$ python3 -q
>>> import numpy as np
>>> import numpy.linalg as la
>>> np.set_printoptions(precision=1, suppress=True, linewidth=120, floatmode="fixed")
>>> M = np.loadtxt("run6.csv", delimiter=",")
>>> M
array([[ 7.1,  2.1, -5.4, -8.6, -2.1],
       [ 3.3,  7.7, -2.5, 12.8,  5.7],
       [ 7.8,  0.6, -5.8, -8.8, -1.4],
       [ 7.8,  1.3, -7.2, -7.2, -1.4],
       [ 7.8,  2.2, -7.3, -9.6, -2.3],
       [ 9.2, -0.2, -6.3, -8.4, -1.8],
       [ 4.5,  6.6, -4.3, 13.6,  7.5],
       [ 4.3,  6.9, -5.4, 11.7,  7.4],
       [ 3.7,  4.8, -4.8, 12.7,  6.3],
       [ 6.1, -0.1, -5.3, -7.5, -1.3],
       [ 2.0,  8.7, -3.6, 12.6,  6.9],
       [ 6.6, -0.5, -6.4, -7.2, -1.8],
       [ 3.6,  4.9, -5.4, 11.5,  7.4],
       [ 7.4,  0.7, -4.8, -8.6, -1.2],
       [ 3.4,  4.8, -5.4, 12.4,  7.0],
       [ 8.3,  1.1, -6.4, -8.6, -2.0],
       [ 1.9,  7.3, -4.3, 13.1,  5.5],
       [ 8.1,  1.1, -5.1, -9.5, -2.6],
       [ 5.9,  0.4, -6.3, -8.1, -2.9],
       [ 7.0,  1.1, -7.0, -5.8, -1.3],
       [ 7.1,  2.3, -6.0, -6.6, -1.3],
       [ 3.4,  6.8, -3.7, 11.5,  5.3],
       [ 3.6,  7.5, -4.3, 11.9,  7.4],
       [ 6.4,  2.2, -5.7, -6.2, -1.8],
       [ 2.3,  5.3, -4.7, 11.7,  7.2],
       [ 5.7,  6.3, -4.8, 13.2,  7.6],
       [ 1.5,  7.1, -5.6, 12.1,  6.2],
       [ 3.5,  5.7, -3.7, 11.2,  7.1],
       [ 3.8,  6.7, -4.0, 13.6,  5.3],
       [ 6.3,  1.8, -6.8, -7.3, -1.1],
       [ 8.7,  1.5, -6.8, -8.0, -1.0],
       [ 6.8,  0.4, -4.6, -8.9, -2.5],
       [ 7.3,  1.0, -5.2, -7.1, -3.3],
       [ 4.6,  6.1, -3.2, 13.3,  4.7],
       [ 9.1,  2.7, -7.5, -6.3, -0.3],
       [ 2.6,  6.6, -2.5, 12.8,  4.2],
       [ 7.4,  0.0, -7.8, -9.1, -1.2],
       [ 4.4,  5.8, -4.5, 14.2,  4.3],
       [ 2.1,  7.6, -3.3, 12.0,  5.2]])
>>> O, evecs = la.qr(M[:, :2])[0], la.qr(M[:, 2:])[0]
>>> sig = la.svd(O.T @ evecs, compute_uv=False)
>>> (sig > 0.9).sum()
np.int64(2)
